$ python -q
>>> import numpy as np
>>> from numpy import linalg as LA
>>> np.set_printoptions(precision=2, suppress=True, linewidth=120, floatmode="fixed")
>>> feats = np.loadtxt("mat.csv", delimiter=",")
>>> print(feats)
[[ 0.66 -0.30  0.05 -0.18 -0.32]
 [-0.30  0.74  0.04 -0.16 -0.28]
 [ 0.05  0.04  0.99  0.02  0.04]
 [-0.18 -0.16  0.02  0.90 -0.17]
 [-0.32 -0.28  0.04 -0.17  0.71]]
>>> out = np.array([[2, -1, -2], [2, 0, -2]])
>>> C = np.kron(out, feats)
>>> print(C)
[[ 1.31 -0.60  0.09 -0.36 -0.63 -0.66  0.30 -0.05  0.18  0.32 -1.31  0.60 -0.09  0.36  0.63]
 [-0.60  1.48  0.08 -0.32 -0.55  0.30 -0.74 -0.04  0.16  0.28  0.60 -1.48 -0.08  0.32  0.55]
 [ 0.09  0.08  1.99  0.05  0.09 -0.05 -0.04 -0.99 -0.02 -0.04 -0.09 -0.08 -1.99 -0.05 -0.09]
 [-0.36 -0.32  0.05  1.81 -0.34  0.18  0.16 -0.02 -0.90  0.17  0.36  0.32 -0.05 -1.81  0.34]
 [-0.63 -0.55  0.09 -0.34  1.41  0.32  0.28 -0.04  0.17 -0.71  0.63  0.55 -0.09  0.34 -1.41]
 [ 1.31 -0.60  0.09 -0.36 -0.63  0.00 -0.00  0.00 -0.00 -0.00 -1.31  0.60 -0.09  0.36  0.63]
 [-0.60  1.48  0.08 -0.32 -0.55 -0.00  0.00  0.00 -0.00 -0.00  0.60 -1.48 -0.08  0.32  0.55]
 [ 0.09  0.08  1.99  0.05  0.09  0.00  0.00  0.00  0.00  0.00 -0.09 -0.08 -1.99 -0.05 -0.09]
 [-0.36 -0.32  0.05  1.81 -0.34 -0.00 -0.00  0.00  0.00 -0.00  0.36  0.32 -0.05 -1.81  0.34]
 [-0.63 -0.55  0.09 -0.34  1.41 -0.00 -0.00  0.00 -0.00  0.00  0.63  0.55 -0.09  0.34 -1.41]]
>>> th = np.radians(36)
>>> Rm = np.eye(5)
>>> Rm[4, 4] = Rm[1, 1] = np.cos(th)
>>> Rm[4, 1], Rm[1, 4] = -np.sin(th), np.sin(th)
>>> print(Rm)
[[ 1.00  0.00  0.00  0.00  0.00]
 [ 0.00  0.81  0.00  0.00  0.59]
 [ 0.00  0.00  1.00  0.00  0.00]
 [ 0.00  0.00  0.00  1.00  0.00]
 [ 0.00 -0.59  0.00  0.00  0.81]]
>>> out = feats @ Rm.T
>>> print(np.abs(out - feats).max(axis=0))
[0.00 0.47 0.00 0.00 0.38]
>>> print(round(float(LA.det(Rm)), 2), round(np.trace(Rm), 2))
1.0 4.62
>>> w1 = np.array([[9, 9, 9], [9, 3, 9], [8, 8, 2], [4, 4, 6], [2, 9, 7]])
>>> coef = np.array([3, 3, 3])
>>> act = np.maximum(Rm @ w1 + coef, 0)
>>> print((act > 0).astype(int))
[[1 1 1]
 [1 1 1]
 [1 1 1]
 [1 1 1]
 [0 1 1]]
>>> C = np.array([[2, -2, -1], [-2, -1, -3], [1, -2, 1]])
>>> print(w1 @ C)
[[  9 -45 -27]
 [ 21 -39  -9]
 [  2 -28 -30]
 [  6 -24 -10]
 [ -7 -27 -22]]
>>> print(act @ C)
[[ 12.00 -60.00 -36.00]
 [ 15.87 -62.42 -29.21]
 [  5.00 -43.00 -39.00]
 [  9.00 -39.00 -19.00]
 [-13.66 -15.26 -22.18]]
>>> J = np.loadtxt("layer15.csv", delimiter=",")
>>> print(J)
[[ -7.36   5.68   4.28  -1.41   5.84  -5.77]
 [  1.70  -1.36  -0.88   0.39  -1.42   1.48]
 [  4.40  -3.49  -2.66   0.88  -3.44   3.54]
 [  8.68  -7.00  -5.14   1.76  -7.07   6.92]
 [ -0.22  -0.08  -0.12   0.11   0.05  -0.06]
 [  5.35  -3.96  -3.12   1.14  -4.14   4.40]
 [  3.56  -2.83  -2.10   0.68  -3.00   2.76]
 [ -5.98   4.71   3.68  -1.33   4.88  -4.69]
 [ -1.29   1.02   0.96  -0.42   1.12  -1.27]
 [  3.55  -2.94  -2.07   0.83  -2.92   2.84]
 [ -1.35   1.10   0.73  -0.50   1.17  -0.95]
 [  5.05  -3.95  -3.09   0.92  -4.06   4.14]
 [ 12.89 -10.46  -7.79   2.68 -10.47  10.34]
 [  2.42  -1.84  -1.46   0.53  -2.21   1.77]]
>>> gram = J.T @ J
>>> print(LA.matrix_rank(gram))
6
>>> print(np.diag(gram))
[442.47 280.47 158.39  18.98 290.04 282.65]
>>> print((J @ J.T).shape)
(14, 14)
>>> print(np.allclose(gram, gram.T))
True
